In [1]: import numpy as np

In [2]: np.set_printoptions(precision=2, suppress=True, linewidth=120, legacy="1.25")

In [3]: def tidy(a):
   ...:     return np.round(a, 2) + 0
   ...: 

In [4]: data = np.load("mat.npy")

In [5]: data
Out[5]: 
array([[ 4, -2, -1, -2, -2],
       [ 4, -2, -1, -2, -2],
       [ 7,  1,  2,  1,  1]])

In [6]: Uu, s, Vh = np.linalg.svd(data)

In [7]: V = Vh[:(s > 1e-8).sum()]

In [8]: rng = np.random.default_rng(29039)

In [9]: x0 = data[1] + -2 * data[2] + rng.integers(2) * np.eye(5)[3]

In [10]: x0
Out[10]: array([-10.,  -4.,  -5.,  -3.,  -4.])

In [11]: np.allclose(V.T @ V @ x0, x0)
Out[11]: False

In [12]: tidy(np.diag(V.T @ V))
Out[12]: array([0.98, 0.27, 0.21, 0.27, 0.27])

In [13]: np.linalg.lstsq(data[:-1].T, data[-1])[2]
Out[13]: 1

In [14]: tidy(data @ np.linalg.pinv(data) @ data)
Out[14]: 
array([[ 4., -2., -1., -2., -2.],
       [ 4., -2., -1., -2., -2.],
       [ 7.,  1.,  2.,  1.,  1.]])

In [15]: np.abs(np.diag(np.linalg.qr(data)[1])) > 1e-9
Out[15]: array([ True,  True, False])

In [16]: np.allclose(data[:-1].T @ np.linalg.lstsq(data[:-1].T, data[-1])[0], data[-1])
Out[16]: False

In [17]: Uu, s, Vh = np.linalg.svd(data)

In [18]: tidy(s)
Out[18]: array([9.24, 5.36, 0.  ])

In [19]: np.argmax(s[:-1] / (s[1:] + 1e-6)) + 1
Out[19]: 2

In [20]: M2 = Uu[:, :2] @ np.diag(s[:2]) @ Vh[:2]

In [21]: tidy(M2)
Out[21]: 
array([[ 4., -2., -1., -2., -2.],
       [ 4., -2., -1., -2., -2.],
       [ 7.,  1.,  2.,  1.,  1.]])

In [22]: np.linalg.matrix_rank(data, rtol=0.05)
Out[22]: 2

In [23]: tidy(np.linalg.norm(data - M2, 2)), tidy(s[2])
Out[23]: (0.0, 0.0)

In [24]: np.linalg.matrix_rank(M2)
Out[24]: 2

In [25]: tidy(np.abs(data - M2).max())
Out[25]: 0.0

In [26]: tidy(np.linalg.norm(data, 2))
Out[26]: 9.24

In [27]: np.linalg.norm(data, axis=1).argmax()
Out[27]: 2

In [28]: tidy(np.linalg.norm(data, 1)), tidy(np.linalg.norm(data, np.inf))
Out[28]: (15.0, 12.0)

In [29]: tidy(np.linalg.norm(data) ** 2 / np.linalg.norm(data, 2) ** 2)
Out[29]: 1.34

In [30]: W0 = np.load("out4.npy")

In [31]: W0
Out[31]: 
array([[ 3, -2,  0, -2, -3, -1],
       [-3,  1, -1,  2,  1, -2],
       [ 3, -2,  0, -2, -3, -1]])

In [32]: Uu, s, Vh = np.linalg.svd(W0)

In [33]: tidy(s)
Out[33]: array([8.08, 2.95, 0.  ])

In [34]: M2 = Uu[:, :2] @ np.diag(s[:2]) @ Vh[:2]

In [35]: np.linalg.matrix_rank(M2)
Out[35]: 2

In [36]: tidy(np.linalg.norm(W0 - M2) / np.linalg.norm(W0))
Out[36]: 0.0

In [37]: M2 = W0[0, 0] * W0[1:] - np.outer(W0[1:, 0], W0[0])

In [38]: M2
Out[38]: 
array([[ 0, -3, -3,  0, -6, -9],
       [ 0,  0,  0,  0,  0,  0]])

In [39]: np.flatnonzero(~M2.round(6).any(axis=1))
Out[39]: array([1])

In [40]: np.linalg.matrix_rank(M2), np.linalg.matrix_rank(W0)
Out[40]: (1, 2)

In [41]: arr = np.load("w.npy")

In [42]: arr
Out[42]: 
array([[0, 2, 3, 3, 2, 3],
       [3, 1, 2, 2, 1, 1],
       [1, 1, 2, 2, 1, 3],
       [2, 3, 1, 3, 2, 0],
       [1, 2, 3, 2, 1, 3],
       [1, 2, 3, 2, 1, 3],
       [0, 0, 3, 2, 1, 1]])

In [43]: M2 = np.c_[arr[:, :3] @ np.array([[-3, 0, 1], [-1, 5, 1], [-5, 3, -3]]), np.array([0, 2, -2, -2, 0, 0, 2])]

In [44]: M2
Out[44]: 
array([[-17,  19,  -7,   0],
       [-20,  11,  -2,   2],
       [-14,  11,  -4,  -2],
       [-14,  18,   2,  -2],
       [-20,  19,  -6,   0],
       [-20,  19,  -6,   0],
       [-15,   9,  -9,   2]])

In [45]: tidy(np.linalg.lstsq(arr, M2[:, 0])[0])
Out[45]: array([-3., -1., -5.,  0.,  0.,  0.])

In [46]: np.linalg.matrix_rank(M2)
Out[46]: 4

In [47]: np.linalg.matrix_rank(np.c_[arr, M2])
Out[47]: 6

In [48]: M2 = data[0, 0] * data[1:] - np.outer(data[1:, 0], data[0])

In [49]: M2
Out[49]: 
array([[ 0,  0,  0,  0,  0],
       [ 0, 18, 15, 18, 18]])

In [50]: np.linalg.matrix_rank(M2), np.linalg.matrix_rank(data)
Out[50]: (1, 2)

In [51]: np.flatnonzero(~M2.round(6).any(axis=1))
Out[51]: array([0])

In [52]: proj = arr @ np.linalg.solve(arr.T @ arr, arr.T)

In [53]: tidy(np.trace(proj))
Out[53]: 6.0

In [54]: tidy(proj)
Out[54]: 
array([[1. , 0. , 0. , 0. , 0. , 0. , 0. ],
       [0. , 1. , 0. , 0. , 0. , 0. , 0. ],
       [0. , 0. , 1. , 0. , 0. , 0. , 0. ],
       [0. , 0. , 0. , 1. , 0. , 0. , 0. ],
       [0. , 0. , 0. , 0. , 0.5, 0.5, 0. ],
       [0. , 0. , 0. , 0. , 0.5, 0.5, 0. ],
       [0. , 0. , 0. , 0. , 0. , 0. , 1. ]])

In [55]: mat = np.load("run18.npy")

In [56]: mat
Out[56]: 
array([[ 0,  2,  1, -1, -1,  2,  0,  0],
       [ 0,  0, -2,  0, -2,  2,  2,  0],
       [ 0,  0,  0,  2,  0,  0, -2,  1],
       [ 0,  0,  0,  0, -2,  1, -1,  0],
       [ 0,  0,  0,  0,  0,  0, -2,  0],
       [ 0,  0,  0,  0,  0,  0,  2,  1],
       [ 0,  0,  0,  0,  0,  0,  0, -1],
       [ 0,  0,  0,  0,  0,  0,  0,  0]])

In [57]: np.argsort(-np.linalg.norm(mat, axis=0).round(6), kind="stable")[:3]
Out[57]: array([6, 4, 5])

In [58]: tidy(np.linalg.norm(mat, 2) / np.linalg.norm(mat))
Out[58]: 0.67

In [59]: np.linalg.cond(mat) > 100
Out[59]: True

In [60]: np.linalg.matrix_rank(mat, rtol=0.1)
Out[60]: 6

In [61]: Uu, s, Vh = np.linalg.svd(mat)

In [62]: V = Vh[:(s > 1e-8).sum()]

In [63]: x0 = mat[7] + -3 * mat[4] + rng.integers(2) * np.eye(8)[3]

In [64]: x0
Out[64]: array([0., 0., 0., 0., 0., 0., 6., 0.])

In [65]: tidy(np.linalg.norm(x0 - V.T @ V @ x0))
Out[65]: 0.0

In [66]: theta = rng.uniform(0, 2 * np.pi, 22)

In [67]: q, _ = np.linalg.qr(np.array([[-0.7, 0.6], [0.7, 0.7], [-0.5, 0.0], [-0.2, -1.3]]))

In [68]: A = 10 * np.c_[np.cos(theta), np.sin(theta)] @ q.T

In [69]: tidy(A)
Out[69]: 
array([[ 5.33, -6.66,  4.25,  3.02],
       [ 7.01, -5.52,  4.51,  0.31],
       [ 4.34, -6.93,  3.96,  4.18],
       [ 6.24, -6.19,  4.44,  1.73],
       [ 6.73, -5.8 ,  4.5 ,  0.87],
       [-7.2 ,  5.27, -4.51,  0.13],
       [ 6.95,  0.75,  2.42, -6.73],
       [ 4.98,  3.32,  0.82, -7.97],
       [ 5.81, -6.45,  4.36,  2.39],
       [ 2.99, -7.04,  3.47,  5.43],
       [-7.84,  1.59, -3.54,  4.84],
       [ 1.52, -6.88,  2.85,  6.5 ],
       [-7.14, -0.38, -2.62,  6.48],
       [ 7.77, -4.12,  4.35, -1.91],
       [ 4.23,  4.02,  0.3 , -8.12],
       [-3.61,  7.02, -3.7 , -4.89],
       [-7.82,  1.48, -3.5 ,  4.94],
       [ 6.74, -5.79,  4.5 ,  0.85],
       [ 7.76, -4.16,  4.36, -1.86],
       [ 3.22, -7.04,  3.56,  5.24],
       [-7.94,  3.34, -4.15,  2.94],
       [-1.18, -5.99,  1.52,  7.77]])

In [70]: f = np.array([-2, 2, -1])

In [71]: tidy(np.polyval(f, A[21]))
Out[71]: array([  -6.11,  -84.73,   -2.59, -106.31])

In [72]: tidy(np.correlate(A[21], A[14], "full"))
Out[72]: array([  9.54,  48.28, -18.89, -91.68, -16.85,  37.65,  32.84])

In [73]: M2 = A / np.linalg.norm(A, axis=1, keepdims=True)

In [74]: cov = M2 @ M2.T

In [75]: (cov - 2 * np.eye(22)).round(6).argmax(axis=1)
Out[75]: array([ 8, 17,  0,  8, 17, 20,  7, 14,  3, 19, 16,  9, 16, 18,  7,  5, 10,  4, 13,  9, 10, 11])

In [76]: tidy(np.linalg.norm(M2, axis=1))
Out[76]: array([1., 1., 1., 1., 1., 1., 1., 1., 1., 1., 1., 1., 1., 1., 1., 1., 1., 1., 1., 1., 1., 1.])

In [77]: np.argwhere(np.triu(np.abs(cov) > 0.95, 1))
Out[77]: 
array([[ 0,  2],
       [ 0,  3],
       [ 0,  4],
       [ 0,  8],
       [ 0, 15],
       [ 0, 17],
       [ 0, 19],
       [ 1,  3],
       [ 1,  4],
       [ 1,  5],
       [ 1,  8],
       [ 1, 13],
       [ 1, 17],
       [ 1, 18],
       [ 2,  8],
       [ 2,  9],
       [ 2, 15],
       [ 2, 19],
       [ 3,  4],
       [ 3,  5],
       [ 3,  8],
       [ 3, 17],
       [ 4,  5],
       [ 4,  8],
       [ 4, 17],
       [ 5,  8],
       [ 5, 13],
       [ 5, 17],
       [ 5, 18],
       [ 6, 12],
       [ 7, 14],
       [ 8, 17],
       [ 9, 11],
       [ 9, 15],
       [ 9, 19],
       [10, 12],
       [10, 16],
       [10, 20],
       [11, 15],
       [11, 19],
       [12, 16],
       [13, 18],
       [13, 20],
       [15, 19],
       [16, 20],
       [18, 20]])

In [78]: cen = A - A.mean(axis=0)

In [79]: Uu, s, Vh = np.linalg.svd(cen, full_matrices=False)

In [80]: tidy(s ** 2 / (s ** 2).sum())
Out[80]: array([0.64, 0.36, 0.  , 0.  ])

In [81]: (np.sign(Uu[:, 0]) == np.sign(Uu[0, 0])).astype(int)
Out[81]: array([1, 1, 1, 1, 1, 0, 1, 0, 1, 1, 0, 1, 0, 1, 0, 0, 0, 1, 1, 1, 0, 0])

In [82]: x0 = np.array([-1, -2, 1, 0])

In [83]: h = np.maximum(A @ x0, 0)

In [84]: np.flatnonzero(h > 1e-9)
Out[84]: array([ 0,  1,  2,  3,  4,  8,  9, 10, 11, 12, 13, 16, 17, 18, 19, 21])

In [85]: tidy(A * (h > 1e-9)[:, None])
Out[85]: 
array([[ 5.33, -6.66,  4.25,  3.02],
       [ 7.01, -5.52,  4.51,  0.31],
       [ 4.34, -6.93,  3.96,  4.18],
       [ 6.24, -6.19,  4.44,  1.73],
       [ 6.73, -5.8 ,  4.5 ,  0.87],
       [ 0.  ,  0.  ,  0.  ,  0.  ],
       [ 0.  ,  0.  ,  0.  ,  0.  ],
       [ 0.  ,  0.  ,  0.  ,  0.  ],
       [ 5.81, -6.45,  4.36,  2.39],
       [ 2.99, -7.04,  3.47,  5.43],
       [-7.84,  1.59, -3.54,  4.84],
       [ 1.52, -6.88,  2.85,  6.5 ],
       [-7.14, -0.38, -2.62,  6.48],
       [ 7.77, -4.12,  4.35, -1.91],
       [ 0.  ,  0.  ,  0.  ,  0.  ],
       [ 0.  ,  0.  ,  0.  ,  0.  ],
       [-7.82,  1.48, -3.5 ,  4.94],
       [ 6.74, -5.79,  4.5 ,  0.85],
       [ 7.76, -4.16,  4.36, -1.86],
       [ 3.22, -7.04,  3.56,  5.24],
       [ 0.  ,  0.  ,  0.  ,  0.  ],
       [-1.18, -5.99,  1.52,  7.77]])

In [86]: tidy(np.tanh(A @ x0))
Out[86]: 
array([ 1.  ,  1.  ,  1.  ,  1.  ,  1.  , -1.  , -1.  , -1.  ,  1.  ,  1.  ,  0.81,  1.  ,  1.  ,  1.  , -1.  , -1.  ,
        0.88,  1.  ,  1.  ,  1.  , -0.99,  1.  ])

In [87]: M2 = A + rng.integers(-2, 3, (22, 2)) @ rng.integers(-2, 3, (2, 4))

In [88]: tidy(M2)
Out[88]: 
array([[  3.33,  -3.66,   9.25,   8.02],
       [  5.01,  -4.52,   7.51,   3.31],
       [  3.34,  -4.93,   6.96,   7.18],
       [  4.24,  -3.19,   9.44,   6.73],
       [  6.73,  -5.8 ,   4.5 ,   0.87],
       [ -7.2 ,   3.27,  -6.51,  -1.87],
       [  8.95,  -0.25,  -0.58,  -9.73],
       [  4.98,   2.32,  -0.18,  -8.97],
       [  6.81,  -9.45,   0.36,  -1.61],
       [  4.99,  -8.04,   0.47,   2.43],
       [ -7.84,   1.59,  -3.54,   4.84],
       [  3.52, -10.88,  -3.15,   0.5 ],
       [ -7.14,  -2.38,  -4.62,   4.48],
       [  5.77,  -1.12,   9.35,   3.09],
       [  5.23,   4.02,  -0.7 ,  -9.12],
       [ -1.61,   3.02,  -9.7 , -10.89],
       [ -5.82,   1.48,  -5.5 ,   2.94],
       [  7.74,  -7.79,   1.5 ,  -2.15],
       [  9.76,  -6.16,   0.36,  -5.86],
       [  5.22,  -7.04,   1.56,   3.24],
       [ -5.94,   2.34,  -7.15,  -0.06],
       [ -0.18,  -7.99,  -1.48,   4.77]])

In [89]: np.linalg.matrix_rank(M2 - A, tol=1e-8)
Out[89]: 2

In [90]: tidy(M2 - A)
Out[90]: 
array([[-2.,  3.,  5.,  5.],
       [-2.,  1.,  3.,  3.],
       [-1.,  2.,  3.,  3.],
       [-2.,  3.,  5.,  5.],
       [ 0.,  0.,  0.,  0.],
       [ 0., -2., -2., -2.],
       [ 2., -1., -3., -3.],
       [ 0., -1., -1., -1.],
       [ 1., -3., -4., -4.],
       [ 2., -1., -3., -3.],
       [ 0.,  0.,  0.,  0.],
       [ 2., -4., -6., -6.],
       [ 0., -2., -2., -2.],
       [-2.,  3.,  5.,  5.],
       [ 1.,  0., -1., -1.],
       [ 2., -4., -6., -6.],
       [ 2.,  0., -2., -2.],
       [ 1., -2., -3., -3.],
       [ 2., -2., -4., -4.],
       [ 2.,  0., -2., -2.],
       [ 2., -1., -3., -3.],
       [ 1., -2., -3., -3.]])

In [91]: tidy(np.abs(M2 - A).sum(axis=1))
Out[91]: array([15.,  9.,  9., 15.,  0.,  6.,  9.,  3., 12.,  9.,  0., 18.,  6., 15.,  3., 18.,  6.,  9., 12.,  6.,  9.,  9.])

In [92]: X = np.load("dump.npy")

In [93]: X
Out[93]: 
array([[9, 9, 9],
       [9, 9, 9],
       [9, 9, 9]])

In [94]: w, V = np.linalg.eigh(X)

In [95]: np.unique(w.round(6) + 0, return_counts=True)[1]
Out[95]: array([2, 1])

In [96]: tidy(np.linalg.svd(X, compute_uv=False))
Out[96]: array([27.,  0.,  0.])

In [97]: (w > 1e-8).sum(), (w < -1e-8).sum()
Out[97]: (1, 0)

In [98]: tidy(np.abs(V[:, -1]))
Out[98]: array([0.58, 0.58, 0.58])

In [99]: tidy(V.T @ V)
Out[99]: 
array([[1., 0., 0.],
       [0., 1., 0.],
       [0., 0., 1.]])

In [100]: tidy(w)
Out[100]: array([ 0.,  0., 27.])
